$ ipython --no-banner

In [1]: import numpy as np

In [2]: np.set_printoptions(suppress=True, linewidth=100)

In [3]: tidy = lambda a: np.round(a, 3) + 0

In [4]: J = np.loadtxt("mat.csv", delimiter=",")

In [5]: print(tidy(J))
[[  0.027  -0.883  -1.326  -8.205  -8.421 -13.973  -9.507   1.639  -6.242   8.12    9.438   0.882]
 [  3.729   4.634  -5.085   0.393  -6.471 -12.94    0.519  11.598  -4.563  -6.928   8.442   2.264]
 [ 13.166   2.174   3.221 -20.307 -14.348  -9.069 -12.271   5.233  -2.034   1.405  10.315  -0.953]
 [  1.045  -3.066   0.397   8.054   0.314 -14.025   8.433   3.683  -2.169   0.79   11.315   0.959]
 [ -6.028  -5.817  -3.115  -4.621  -7.195  -0.47   -7.878  -9.532   1.175  10.685  -6.005  -5.945]
 [  2.886  -1.352  -0.422  -0.367  -4.667 -10.17    1.101   3.012  -1.529   0.848   7.472  -0.553]
 [  1.16   -6.531   0.153   8.511  -0.336   3.831  11.526  -5.692   8.799  -2.19   -5.807  -7.48 ]
 [ 15.72    5.287   2.933 -16.073 -12.443 -16.124  -7.537  13.132  -5.179  -3.903  17.957   3.012]
 [  3.021   0.682  -4.579   0.883  -6.477   1.039   2.831   2.512   4.166  -7.217  -4.915  -4.668]
 [ -0.444  -0.749  -2.025  -3.672  -6.438 -13.821  -5.285   2.798  -5.537   5.474   9.058   1.042]
 [ 11.121   2.119   1.523  -8.176  -8.8    -9.874  -1.553   7.923  -0.955  -4.168  10.282  -0.121]
 [  7.999   6.987  -8.458   0.864  -9.17    5.21    5.107  10.642   6.161 -20.236  -8.963  -4.752]
 [  8.199   3.953  -3.584  -5.61   -9.819  -2.328  -1.069   7.561   1.945  -9.436   0.078  -2.669]
 [  4.251  -2.19    1.297 -10.912  -9.393  -7.703  -8.119  -1.071  -1.365   6.396   5.781  -2.258]
 [ -2.004  -1.264  -5.727  12.94   -0.186  -2.291  11.543   2.605   3.399  -7.434  -3.257  -3.265]]

In [6]: vec = np.array([2, -3, -2, 2, -2, 3, -2, 1, 3, -1, 2, 1])

In [7]: print(np.sign((J @ vec).round(6)))
[-1.  1.  1. -1. -1. -1.  1.  1.  1. -1.  1.  1.  1.  1.  1.]

In [8]: print(np.linalg.norm(J @ vec) <= np.linalg.norm(J, 2) * np.linalg.norm(vec) + 1e-9)
True

In [9]: m1 = np.load("sample9.npy")

In [10]: print(m1)
[[9 0 0 0 0 0 0 0]
 [0 4 0 0 0 0 0 0]
 [0 0 9 0 0 0 0 0]
 [0 0 0 7 0 0 0 0]
 [0 0 0 0 8 0 0 0]
 [0 0 0 0 0 9 0 0]
 [0 0 0 0 0 0 4 0]
 [0 0 0 0 0 0 0 3]]

In [11]: rng = np.random.default_rng(3313)

In [12]: other = m1 + rng.integers(-2, 3, (8, 5)) @ rng.integers(-2, 3, (5, 8))

In [13]: print(other)
[[ 14   0  -4  -3   0   9  -3  -2]
 [ -5   2  -2  -8  -5   4  -6 -13]
 [  1  -2  13   1  -3  -2  -8  -7]
 [  6  -8   6  13  -2   0   6   8]
 [  2   4   2   3  14   0   4   6]
 [  0   4  -6  -4   3  15   2   1]
 [  6  -4   6   4   0   2   4   2]
 [  1   0   1   2   0  -2  -1   4]]

In [14]: print(np.abs(other - m1).sum(axis=1))
[26 45 28 42 27 26 24  8]

In [15]: print(np.linalg.matrix_rank(other - m1, tol=1e-8))
5

In [16]: u = np.array([-2, -3])

In [17]: print(np.cross(m1[3, :3], m1[1, :3]))
[0 0 0]

In [18]: print(np.polyval(u, m1[3]))
[ -3  -3  -3 -17  -3  -3  -3  -3]

In [19]: E = np.load("block17.npy")

In [20]: print(E)
[[0 0 0 0]
 [0 0 2 0]
 [0 0 0 2]
 [0 0 0 0]]

In [21]: print(tidy(np.sort(np.linalg.eigvals(E))))
[0. 0. 0. 0.]

In [22]: print(np.linalg.matrix_power(E - np.diag(np.diag(E)), 4))
[[0 0 0 0]
 [0 0 0 0]
 [0 0 0 0]
 [0 0 0 0]]

In [23]: print([int(np.linalg.matrix_rank(np.linalg.matrix_power(E, p))) for p in range(1, 5)])
[2, 1, 0, 0]

In [24]: print(np.linalg.matrix_rank(E - E[0, 0] * np.eye(4)))
2

In [25]: U, sig, Vh = np.linalg.svd(E)

In [26]: vecs = Vh[:(sig > 1e-8).sum()]

In [27]: vec = E[0] + -3 * E[2] + rng.integers(2) * np.eye(4)[2]

In [28]: print(vec)
[ 0.  0.  1. -6.]

In [29]: print(vecs.T @ vecs)
[[0. 0. 0. 0.]
 [0. 0. 0. 0.]
 [0. 0. 1. 0.]
 [0. 0. 0. 1.]]

In [30]: print(np.linalg.matrix_rank(np.vstack([E, vec])))
2

In [31]: print(tidy(np.linalg.norm(vec - vecs.T @ vecs @ vec)))
0.0

In [32]: u, g = m1[7], m1[6]

In [33]: print(u @ u)
9

In [34]: p = (u @ g) / (u @ u) * u

In [35]: print((g - p) @ u)
0.0

In [36]: print(np.linalg.matrix_rank(np.outer(u, g)))
1

In [37]: print(p)
[0. 0. 0. 0. 0. 0. 0. 0.]

In [38]: vec = np.array([3, 1, -3, -2])

In [39]: print((E * vec).sum(axis=1))
[ 0 -6 -4  0]

In [40]: print((E @ vec).argmax())
0

In [41]: print(np.linalg.norm(E @ vec) <= np.linalg.norm(E, 2) * np.linalg.norm(vec) + 1e-9)
True

In [42]: print(np.sign((E @ vec).round(6)))
[ 0 -1 -1  0]
